$ python3 -q
>>> import numpy as np
>>> import numpy.linalg as la
>>> np.set_printoptions(precision=1, suppress=True, linewidth=120, legacy="1.25")
>>> M = np.load("arr.npy")
>>> M
array([[  0,  -1,   0,  -2,  -4],
       [  3,  -3,  -4,   2,   5],
       [  4,  -3,  -4,   3,  -4],
       [  4,   3,   1,  -4,  -1],
       [ -9,   8,  12,  -8, -19]])
>>> Uu, s, VT = la.svd(M)
>>> s.round(1) + 0
array([28.2,  8.3,  6.3,  2.1,  0. ])
>>> print(np.argmax(s[:-1] / (s[1:] + 1e-6)) + 1)
4
>>> Y = Uu[:, :4] @ np.diag(s[:4]) @ VT[:4]
>>> round(la.norm(M - Y, 2), 1), round(float(s[4]), 1)
(0.0, 0.0)
>>> Y.round(1) + 0
array([[  0.,  -1.,   0.,  -2.,  -4.],
       [  3.,  -3.,  -4.,   2.,   5.],
       [  4.,  -3.,  -4.,   3.,  -4.],
       [  4.,   3.,   1.,  -4.,  -1.],
       [ -9.,   8.,  12.,  -8., -19.]])
>>> round(float(np.abs(M - Y).max()), 1)
0.0
>>> print(la.matrix_rank(M, rtol=0.05))
4
>>> print(la.matrix_rank(Y))
4
>>> round(la.norm(M - Y) / la.norm(M), 1)
0.0
>>> Y = np.array([[5, 1], [-1, 2], [3, 3], [-4, 2], [5, -5]])
>>> print(Y.T @ M.T)
[[-11  23 -21  31 -80]
 [ 14 -36  12  10 122]]
>>> print(np.einsum("ik,kj->ij", M, Y))
[[-11  14]
 [ 23 -36]
 [-21  12]
 [ 31  10]
 [-80 122]]
>>> la.matrix_rank(M @ Y)
2
>>> np.einsum("ij,ij->i", M, M)
array([ 21,  63,  66,  43, 714])
>>> la.matrix_rank(np.vstack([M, Y.T]))
5
>>> print(np.einsum("ik,kj->ji", M, Y))
[[-11  23 -21  31 -80]
 [ 14 -36  12  10 122]]
>>> E = np.loadtxt("sample17.csv", delimiter=",")
>>> print(E)
[[-3. -4.  0.  0.]
 [ 2.  2.  0.  0.]
 [ 0.  0. -3. -4.]
 [ 0.  0.  2.  2.]]
>>> x = np.array([1, -3, 2, -2])
>>> target = E @ x
>>> target
array([ 9., -4.,  2.,  0.])
>>> np.round(la.solve(E, E[:, 0]), 1) + 0
array([1., 0., 0., 0.])
>>> Y = E[0, 0] * E[1:] - np.outer(E[1:, 0], E[0])
>>> Y
array([[ 0.,  2., -0., -0.],
       [ 0.,  0.,  9., 12.],
       [ 0.,  0., -6., -6.]])
>>> print(la.matrix_rank(Y), la.matrix_rank(E))
3 4
>>> Y = la.inv(E)
>>> la.inv(Y)
array([[-3., -4.,  0.,  0.],
       [ 2.,  2.,  0.,  0.],
       [ 0.,  0., -3., -4.],
       [ 0.,  0.,  2.,  2.]])
>>> E @ Y
array([[1., 0., 0., 0.],
       [0., 1., 0., 0.],
       [0., 0., 1., 0.],
       [0., 0., 0., 1.]])
>>> round(float(la.cond(E)), 1)
16.4
>>> print(np.round(la.det(E) * la.det(Y), 1))
1.0
>>> f = np.array([3, -2])
>>> np.correlate(E[2], E[1], "full")
array([  0.,   0.,   0.,   0.,  -6., -14.,  -8.])
>>> np.convolve(E[2], f)
array([ 0.,  0., -9., -6.,  8.])
>>> arr = np.load("case14.npy")
>>> arr
array([[0, 1, 0],
       [0, 0, 1],
       [1, 0, 0]])
>>> f = np.array([2, 1, 1])
>>> Y = arr + np.outer(f, np.eye(3)[2])
>>> la.matrix_rank(Y - arr)
1
>>> la.matrix_rank(la.inv(Y) - la.inv(arr), tol=1e-8)
1
>>> round(la.det(Y) / la.det(arr), 1), np.round(1 + la.solve(arr, f)[2], 1)
(2.0, 2.0)
>>> feats = np.load("run10.npy")
>>> feats
array([[-1.2, -0.9,  0.2, -2.9,  0.5],
       [-0.5, -0.8,  0.6, -2.3, -0.3],
       [-2. , -1.7, -6.5, -2.1, -1.3],
       [-2.2, -0.8, -3.7, -1.4,  1.6],
       [-0.7,  0.1, -2. ,  0.6,  0.9]])
>>> hat = np.triu(np.array([[2, -2, 2, 1, -1],
...     [-2, -2, 2, 1, 0],
...     [1, 0, 2, 1, 2],
...     [-2, -2, 0, -1, -1],
...     [1, -2, -1, 0, 1]]), 1) + np.eye(5)
>>> Y = hat @ feats @ la.inv(hat)
>>> np.round(la.det(Y), 1)
0.0
>>> np.round(np.poly(Y), 1) + 0
array([  1. ,   9. ,  -1.5, -49.4,   0. ,   0. ])
>>> x = np.array([5, 2, 3, 5, 1])
>>> h = np.maximum(feats @ x, 0)
>>> feats.T @ h
array([0., 0., 0., 0., 0.])
>>> h
array([0., 0., 0., 0., 0.])
>>> print(np.tanh(feats @ x))
[-1. -1. -1. -1. -1.]
>>> print(np.maximum(feats @ (3 * x), 0))
[0. 0. 0. 0. 0.]
>>> Y = np.array([[-3, -1], [0, 3]])
>>> basis = np.kron(Y, feats)
>>> basis.shape
(10, 10)
>>> J = np.load("w.npy")
>>> print(J)
[[ 0  0  1]
 [ 2  6  0]
 [ 5 15  1]
 [ 5 15  0]]
>>> print(np.argsort(-la.norm(J, axis=0).round(6), kind="stable")[:3])
[1 0 2]
>>> W0 = np.array([[1, 0, 0, 0], [-2, 1, 0, 0], [1, -4, 1, 0], [2, -4, 5, 1]])
>>> round(np.log10(la.cond(W0)))
2
>>> np.round(np.abs(la.svd(W0)[2][-1]), 1) + 0
array([0. , 0.1, 0.2, 1. ])
>>> [int(la.matrix_rank(la.matrix_power(W0, p))) for p in range(1, 5)]
[4, 4, 4, 4]
>>> np.sort(la.eigvals(W0))
array([1., 1., 1., 1.])
>>> la.matrix_power(W0 - np.diag(np.diag(W0)), 4)
array([[0, 0, 0, 0],
       [0, 0, 0, 0],
       [0, 0, 0, 0],
       [0, 0, 0, 0]])
>>> W0 @ W0
array([[  1,   0,   0,   0],
       [ -4,   1,   0,   0],
       [ 10,  -8,   1,   0],
       [ 17, -28,  10,   1]])
>>> Y = W0 / la.norm(W0, axis=1, keepdims=True)
>>> cov = Y @ Y.T
>>> np.argwhere(np.triu(np.abs(cov) > 0.95, 1))
array([], shape=(0, 2), dtype=int64)
>>> la.norm(Y, axis=1)
array([1., 1., 1., 1.])
>>> round(float(np.degrees(np.arccos(np.clip(cov[3, 1], -1, 1)))), 1)
121.8
>>> cov[3]
array([ 0.3, -0.5,  0.8,  1. ])
>>> def softmax(z):
...     e = np.exp(z - z.max(axis=-1, keepdims=True))
...     return e / e.sum(axis=-1, keepdims=True)
... 
>>> np.round(softmax(10 * W0[3]), 1) + 0
array([0., 0., 1., 0.])
>>> softmax(W0).sum(axis=1)
array([1., 1., 1., 1.])
>>> scores = W0 @ W0.T / np.sqrt(4)
>>> softmax(scores)[3] @ W0
array([ 2., -4.,  5.,  1.])
>>> np.round(softmax(scores + np.triu(np.full(scores.shape, -np.inf), 1)), 1) + 0
array([[1., 0., 0., 0.],
       [0., 1., 0., 0.],
       [0., 0., 1., 0.],
       [0., 0., 0., 1.]])
>>> print(np.round(softmax(scores), 1) + 0)
[[0.3 0.1 0.3 0.4]
 [0.  1.  0.  0. ]
 [0.  0.  0.1 0.9]
 [0.  0.  0.  1. ]]
>>> print(softmax(scores).round(6).argmax(axis=1))
[3 1 3 3]
>>> mat = np.load("test3.npy")
>>> mat
array([[ 7.1,  2.1,  4.4],
       [ 7.1,  2.1,  5.5],
       [ 7.1,  2.5,  5. ],
       [ 6.8,  2. ,  4.8],
       [ 7.8,  1.9,  5. ],
       [ 6.7,  1.7,  4.6],
       [ 7.4,  1.8,  5.1],
       [ 7.3,  2.5,  5.1],
       [ 7.5,  1.6,  4.6],
       [ 3.3,  9.2,  2.7],
       [ 3.2,  8.9,  3.3],
       [ 2.5,  8.8,  2.9],
       [ 3.1,  9.4,  3.2],
       [ 3. ,  8.6,  2.7],
       [ 3.4,  9. ,  3.1],
       [ 3.3,  9.7,  2.9],
       [ 3.1,  8.5,  3. ],
       [ 2.7,  9.2,  3.2],
       [ 1.6,  0.1,  1.9],
       [ 2.3, -0.1,  1.4],
       [ 1.6, -0.1,  2.2],
       [ 2.3, -0.1,  1.7],
       [ 1.8, -0.1,  2.2],
       [ 1.9,  0.3,  2.1],
       [ 1.7, -0.2,  2.5],
       [ 2.3,  0. ,  2.3],
       [ 2.4,  0.1,  1.8]])
>>> dist = la.norm(mat[:, None] - mat[None], axis=-1)
>>> dist[25]
array([5.6, 6.1, 6. , 5.5, 6.4, 5.2, 6.1, 6.3, 5.9, 9.3, 9. , 8.8, 9.5, 8.6, 9.1, 9.8, 8.6, 9.3, 0.8, 0.9, 0.7, 0.6,
       0.5, 0.5, 0.7, 0. , 0.5])
>>> dist[:5, :5]
array([[0. , 1.1, 0.7, 0.5, 0.9],
       [1.1, 0. , 0.6, 0.8, 0.9],
       [0.7, 0.6, 0. , 0.6, 0.9],
       [0.5, 0.8, 0.6, 0. , 1. ],
       [0.9, 0.9, 0.9, 1. , 0. ]])
>>> print(dist.mean(axis=1).argmax())
15
>>> (dist + 1e9 * np.eye(27)).round(6).argmin(axis=1)
array([ 3,  6,  7,  5,  6,  3,  4,  2,  6, 14, 14, 17, 17, 16, 10, 12, 13, 12, 20, 21, 22, 26, 20, 18, 20, 22, 21])
>>> print(la.norm(mat, axis=1))
[ 8.6  9.2  9.   8.6  9.5  8.3  9.2  9.2  8.9 10.1 10.   9.6 10.4  9.5 10.1 10.6  9.5 10.1  2.5  2.7  2.7  2.9  2.8
  2.8  3.   3.3  3. ]
